>>> import numpy as np
>>> np.set_printoptions(suppress=True, linewidth=140)
>>> O, _ = np.linalg.qr(np.array([[1.5, 0.0, -0.9, -0.1],
...     [-0.1, -0.4, -0.1, -0.4],
...     [1.6, -0.9, 0.7, -0.8],
...     [-1.3, 0.5, 0.3, 1.4]]))
>>> m1 = O[:, :3]
>>> m1.round(2)
array([[-0.59,  0.62,  0.3 ],
       [ 0.04, -0.57,  0.73],
       [-0.63, -0.52, -0.51],
       [ 0.51,  0.12, -0.35]])
>>> np.round(np.linalg.norm(m1, axis=1), 2)
array([0.91, 0.92, 0.97, 0.63])
>>> np.round(np.linalg.norm(m1[3] - m1[1]), 2)
np.float64(1.36)
>>> round(float(np.linalg.norm(m1, 2)), 2)
1.0
>>> np.round(np.linalg.norm(m1, "nuc"), 2)
np.float64(3.0)
>>> np.round(m1[3] @ m1[1], 2)
np.float64(-0.3)
>>> round(float(np.linalg.norm(m1[3], 1)), 2), round(np.linalg.norm(m1[3], np.inf), 2)
(0.97, np.float64(0.51))
>>> f = np.array([8, 4])
>>> np.round(np.correlate(m1[3], m1[1], "full"), 2)
array([ 0.37, -0.2 , -0.3 ,  0.2 , -0.01])
>>> X = np.array([[1, -1, 1, -1], [1, 0, 0, 0]])
>>> # columns 1 and 3 are equal
>>> W = np.array([[-1, 2, -4], [-9, -8, 8], [-4, 0, 4], [4, 2, 7]])
>>> beta = np.array([4, 4, 1])
>>> hid = np.maximum(X @ W + beta, 0)
>>> (hid > 0).mean(axis=0)
array([1., 1., 0.])
>>> hid
array([[ 4, 12,  0],
       [ 3,  6,  0]])
>>> cent = np.array([[5, -3, -3], [-2, 2, 1], [3, 2, 3]])
>>> (hid @ cent).round(6).argmax(axis=1)
array([1, 0])
>>> W @ cent
array([[-21,  -1,  -7],
       [ -5,  27,  43],
       [ -8,  20,  24],
       [ 37,   6,  11]])
>>> cov = X.T @ X
>>> np.round(np.linalg.eigvalsh(cov)[::-1], 2) + 0
array([4.3, 0.7, 0. , 0. ])
>>> np.diag(cov)
array([2, 1, 1, 1])
>>> theta = np.radians(36)
>>> Rm = np.eye(4)
>>> Rm[1, 1] = Rm[2, 2] = np.cos(theta)
>>> Rm[1, 2], Rm[2, 1] = -np.sin(theta), np.sin(theta)
>>> Rm.round(2)
array([[ 1.  ,  0.  ,  0.  ,  0.  ],
       [ 0.  ,  0.81, -0.59,  0.  ],
       [ 0.  ,  0.59,  0.81,  0.  ],
       [ 0.  ,  0.  ,  0.  ,  1.  ]])
>>> other = X @ Rm.T
>>> np.allclose(X @ X.T, other @ other.T)
True
>>> round(float(np.linalg.det(Rm)), 2), round(float(np.trace(Rm)), 2)
(1.0, 3.62)
>>> f = np.array([5, 2])
>>> np.polyval(f, X[0])
array([ 7, -3,  7, -3])
>>> np.convolve(X[0], f)
array([ 5, -3,  3, -3, -2])
